>>> import numpy as np
>>> import numpy.linalg as la
>>> np.set_printoptions(suppress=True, linewidth=160)
>>> tidy = lambda a: np.round(a, 1) + 0
>>> J = np.loadtxt("a.csv", delimiter=",")
>>> tidy(J)
array([[-0.4,  0.1, -1.3, -1.1, -2.4, -0.4],
       [ 0.2, -0.3,  1.2, -1.5, -0.3,  2.2],
       [ 1.1, -2.4, -1.3,  0.3,  0.2,  0.6],
       [-1.4,  0.8, -1.8, -0.1,  1.1,  1.3],
       [ 2.2,  1.3, -0.8, -1.1,  0.7, -0.3],
       [ 0.9,  1. , -0.1,  2. , -1.2,  1.3]])
>>> tidy(J @ J.T)
array([[9., 0., 0., 0., 0., 0.],
       [0., 9., 0., 0., 0., 0.],
       [0., 0., 9., 0., 0., 0.],
       [0., 0., 0., 9., 0., 0.],
       [0., 0., 0., 0., 9., 0.],
       [0., 0., 0., 0., 0., 9.]])
>>> tidy(la.svd(J, compute_uv=False))
array([3., 3., 3., 3., 3., 3.])
>>> rng = np.random.default_rng(82225)
>>> z = rng.permutation(6)
>>> M2 = J[:, z] * rng.choice([-1, 1], 6)
>>> tidy(M2)
array([[-1.3,  0.4,  0.1, -2.4,  1.1,  0.4],
       [ 1.2, -0.2, -0.3, -0.3,  1.5, -2.2],
       [-1.3, -1.1, -2.4,  0.2, -0.3, -0.6],
       [-1.8,  1.4,  0.8,  1.1,  0.1, -1.3],
       [-0.8, -2.2,  1.3,  0.7,  1.1,  0.3],
       [-0.1, -0.9,  1. , -1.2, -2. , -1.3]])
>>> U, _, Vh = la.svd(J.T @ M2)
>>> tidy(la.lstsq(J, M2)[0])
array([[ 0., -1.,  0.,  0.,  0.,  0.],
       [ 0.,  0.,  1.,  0.,  0.,  0.],
       [ 1.,  0.,  0.,  0.,  0.,  0.],
       [ 0.,  0.,  0.,  0., -1.,  0.],
       [ 0.,  0.,  0.,  1.,  0.,  0.],
       [ 0.,  0.,  0.,  0.,  0., -1.]])
>>> z
array([2, 0, 1, 4, 3, 5])
>>> z = rng.permutation(6)
>>> z
array([0, 4, 5, 2, 3, 1])
>>> M2 = J[z][:, z]
>>> tidy(np.diag(M2))
array([-0.4,  0.7,  1.3, -1.3, -0.1, -0.3])
>>> np.allclose(M2, J)
False
>>> def softmax(z):
...     e = np.exp(z - z.max(axis=-1, keepdims=True))
...     return e / e.sum(axis=-1, keepdims=True)
... 
>>> tidy(softmax(J[5] + -2))
array([0.1, 0.2, 0.1, 0.4, 0. , 0.2])
>>> scores = J @ J.T / np.sqrt(6)
>>> tidy(softmax(scores + np.triu(np.full(scores.shape, -np.inf), 1)))
array([[1. , 0. , 0. , 0. , 0. , 0. ],
       [0. , 1. , 0. , 0. , 0. , 0. ],
       [0. , 0. , 1. , 0. , 0. , 0. ],
       [0. , 0. , 0. , 0.9, 0. , 0. ],
       [0. , 0. , 0. , 0. , 0.9, 0. ],
       [0. , 0. , 0. , 0. , 0. , 0.9]])
>>> tidy(softmax(scores))
array([[0.9, 0. , 0. , 0. , 0. , 0. ],
       [0. , 0.9, 0. , 0. , 0. , 0. ],
       [0. , 0. , 0.9, 0. , 0. , 0. ],
       [0. , 0. , 0. , 0.9, 0. , 0. ],
       [0. , 0. , 0. , 0. , 0.9, 0. ],
       [0. , 0. , 0. , 0. , 0. , 0.9]])
